$ python3 -q
>>> import numpy as np
>>> np.set_printoptions(precision=2, suppress=True, linewidth=120)
>>> def tidy(a):
...     return np.round(a, 2) + 0
... 
>>> F = np.load("dump.npy")
>>> F
array([[4., 0., 3., 0.],
       [0., 4., 0., 3.],
       [3., 0., 4., 0.],
       [0., 3., 0., 4.]])
>>> # symmetric
>>> F @ F
array([[25.,  0., 24.,  0.],
       [ 0., 25.,  0., 24.],
       [24.,  0., 25.,  0.],
       [ 0., 24.,  0., 25.]])
>>> A = np.loadtxt("layer0.csv", delimiter=",")
>>> tidy(A)
array([[-1.26,  1.95, -1.1 , -1.54],
       [ 1.26, -0.58, -2.66,  0.12],
       [ 2.21,  0.53,  0.86, -1.76],
       [ 0.95,  2.14,  0.07,  1.88]])
>>> rng = np.random.default_rng(74316)
>>> idx = rng.permutation(4)
>>> out = A[:, idx] * rng.choice([-1, 1], 4)
>>> tidy(out)
array([[ 1.1 , -1.54, -1.95, -1.26],
       [ 2.66,  0.12,  0.58,  1.26],
       [-0.86, -1.76, -0.53,  2.21],
       [-0.07,  1.88, -2.14,  0.95]])
>>> U, _, VT = np.linalg.svd(A.T @ out)
>>> idx
array([2, 3, 1, 0])
>>> out = np.array([[-1, 0], [-1, -5], [-2, 1]])
>>> arr = np.kron(np.eye(3, dtype=int), out)
>>> arr
array([[-1,  0,  0,  0,  0,  0],
       [-1, -5,  0,  0,  0,  0],
       [-2,  1,  0,  0,  0,  0],
       [ 0,  0, -1,  0,  0,  0],
       [ 0,  0, -1, -5,  0,  0],
       [ 0,  0, -2,  1,  0,  0],
       [ 0,  0,  0,  0, -1,  0],
       [ 0,  0,  0,  0, -1, -5],
       [ 0,  0,  0,  0, -2,  1]])
>>> th = np.radians(120)
>>> Rm = np.eye(6)
>>> Rm[3, 3] = Rm[5, 5] = np.cos(th)
>>> Rm[3, 5], Rm[5, 3] = -np.sin(th), np.sin(th)
>>> tidy(Rm)
array([[ 1.  ,  0.  ,  0.  ,  0.  ,  0.  ,  0.  ],
       [ 0.  ,  1.  ,  0.  ,  0.  ,  0.  ,  0.  ],
       [ 0.  ,  0.  ,  1.  ,  0.  ,  0.  ,  0.  ],
       [ 0.  ,  0.  ,  0.  , -0.5 ,  0.  , -0.87],
       [ 0.  ,  0.  ,  0.  ,  0.  ,  1.  ,  0.  ],
       [ 0.  ,  0.  ,  0.  ,  0.87,  0.  , -0.5 ]])
>>> out = arr @ Rm.T
>>> tidy(np.linalg.det(Rm)), np.trace(Rm)
(np.float64(1.0), np.float64(3.0))
>>> E = np.loadtxt("a.csv", delimiter=",")
>>> E
array([[ 1.,  4.,  1.,  5.,  0.,  0.],
       [ 2.,  5.,  1.,  7.,  0.,  0.],
       [ 7.,  9.,  4., 12.,  5.,  1.],
       [ 9., 13.,  6., 16.,  8.,  3.],
       [10., 14.,  8., 20., 10.,  6.],
       [10., 18., 13., 25., 11.,  9.],
       [12., 23., 13., 28., 11., 12.],
       [13., 26., 13., 28., 14., 15.],
       [17., 29., 14., 29., 14., 20.],
       [17., 30., 17., 29., 19., 24.],
       [19., 32., 22., 33., 19., 26.],
       [23., 37., 23., 36., 21., 28.],
       [27., 37., 28., 40., 25., 30.],
       [29., 40., 28., 42., 25., 32.],
       [34., 43., 30., 45., 25., 37.],
       [34., 48., 34., 50., 27., 40.],
       [38., 53., 36., 50., 28., 42.],
       [42., 54., 40., 53., 31., 47.],
       [42., 59., 44., 53., 31., 52.],
       [46., 59., 45., 57., 36., 54.],
       [47., 60., 45., 62., 40., 57.],
       [50., 64., 47., 64., 45., 62.],
       [53., 66., 47., 68., 50., 64.],
       [53., 71., 49., 71., 52., 65.],
       [54., 73., 49., 73., 57., 70.],
       [56., 75., 49., 73., 62., 75.],
       [57., 78., 52., 78., 64., 78.]])
>>> hat = E @ np.linalg.solve(E.T @ E, E.T)
>>> tidy(hat @ E[:, 0])
array([ 1.,  2.,  7.,  9., 10., 10., 12., 13., 17., 17., 19., 23., 27., 29., 34., 34., 38., 42., 42., 46., 47., 50.,
       53., 53., 54., 56., 57.])
>>> tidy(np.linalg.eigvalsh(hat))
array([0., 0., 0., 0., 0., 0., 0., 0., 0., 0., 0., 0., 0., 0., 0., 0., 0., 0., 0., 0., 0., 1., 1., 1., 1., 1., 1.])
>>> tidy(np.trace(hat))
np.float64(6.0)
>>> np.allclose(hat @ hat, hat)
True
>>> C2 = np.cov(E, rowvar=False)
>>> tidy(E.std(axis=0))
array([18.15, 22.47, 16.86, 21.09, 18.13, 24.41])
>>> tidy(np.corrcoef(E.T))
array([[1.  , 0.99, 0.99, 0.99, 0.97, 0.99],
       [0.99, 1.  , 0.99, 0.99, 0.97, 0.99],
       [0.99, 0.99, 1.  , 0.99, 0.95, 0.99],
       [0.99, 0.99, 0.99, 1.  , 0.98, 0.99],
       [0.97, 0.97, 0.95, 0.98, 1.  , 0.98],
       [0.99, 0.99, 0.99, 0.99, 0.98, 1.  ]])
>>> tidy(np.linalg.eigvalsh(C2)[::-1])
array([2552.21,   19.76,    5.34,    3.62,    1.57,    0.77])
>>> np.median(E, axis=0)
array([29., 40., 28., 42., 25., 32.])
>>> np.argsort(-E.std(axis=0).round(6), kind="stable")
array([5, 1, 3, 0, 4, 2])
>>> tidy(np.polyfit(E[:, 1], E[:, 4], 1))
array([ 0.78, -5.42])
>>> tidy(np.abs(np.linalg.svd(E)[2][-1]))
array([0.04, 0.44, 0.4 , 0.49, 0.39, 0.51])
>>> np.argsort(-np.linalg.norm(E, axis=0).round(6), kind="stable")[:3]
array([3, 1, 5])
>>> np.linalg.cond(E) > 100
np.True_
>>> round(np.log10(np.linalg.cond(E)))
2
>>> Xs = E - E.mean(axis=0)
>>> U, s, VT = np.linalg.svd(Xs, full_matrices=False)
>>> np.searchsorted(np.cumsum(s ** 2) / (s ** 2).sum(), 0.9) + 1
np.int64(1)
>>> tidy((s ** 2).sum() ** 2 / (s ** 4).sum())
np.float64(1.02)
>>> tidy(np.abs(VT[-1]))
array([0.04, 0.44, 0.39, 0.49, 0.39, 0.51])
>>> tidy(VT[0] * np.sign(VT[0, np.abs(VT[0]).argmax()]))
array([0.36, 0.45, 0.34, 0.42, 0.36, 0.49])
>>> tidy(s ** 2 / (s ** 2).sum())
array([0.99, 0.01, 0.  , 0.  , 0.  , 0.  ])
>>> tidy(Xs.mean(axis=0))
array([0., 0., 0., 0., 0., 0.])
>>> np.abs(U[:, 0]).argmax()
np.int64(26)
>>> out = np.c_[arr[:, :1] @ np.array([[2]]), np.array([1, 5, 3, -3, -4, 0, 5, 3, 5])]
>>> out
array([[-2,  1],
       [-2,  5],
       [-4,  3],
       [ 0, -3],
       [ 0, -4],
       [ 0,  0],
       [ 0,  5],
       [ 0,  3],
       [ 0,  5]])
>>> np.linalg.matrix_rank(out)
np.int64(2)
>>> tidy(np.linalg.norm(out - arr @ np.linalg.lstsq(arr, out)[0], axis=0))
array([0.  , 3.35])
>>> X = np.loadtxt("out7.csv", delimiter=",")
>>> X
array([[1.  , 0.5 , 0.25, 0.12, 0.06, 0.03, 0.02, 0.01],
       [0.5 , 1.  , 0.5 , 0.25, 0.12, 0.06, 0.03, 0.02],
       [0.25, 0.5 , 1.  , 0.5 , 0.25, 0.12, 0.06, 0.03],
       [0.12, 0.25, 0.5 , 1.  , 0.5 , 0.25, 0.12, 0.06],
       [0.06, 0.12, 0.25, 0.5 , 1.  , 0.5 , 0.25, 0.12],
       [0.03, 0.06, 0.12, 0.25, 0.5 , 1.  , 0.5 , 0.25],
       [0.02, 0.03, 0.06, 0.12, 0.25, 0.5 , 1.  , 0.5 ],
       [0.01, 0.02, 0.03, 0.06, 0.12, 0.25, 0.5 , 1.  ]])
>>> # symmetric
>>> vec = np.array([1, 3, 2, 0, 2, 3, 3, 3])
>>> tidy((X * vec).sum(axis=1))
array([3.3 , 5.07, 4.88, 4.16, 5.53, 6.7 , 6.73, 5.62])
>>> tidy(X @ (2 * vec))
array([ 6.6 , 10.14,  9.76,  8.32, 11.06, 13.4 , 13.46, 11.24])
>>> np.sign((X @ vec).round(6))
array([1., 1., 1., 1., 1., 1., 1., 1.])
>>> (X @ vec).argmax()
np.int64(6)
>>> tidy(X @ vec)
array([3.3 , 5.07, 4.88, 4.16, 5.53, 6.7 , 6.73, 5.62])
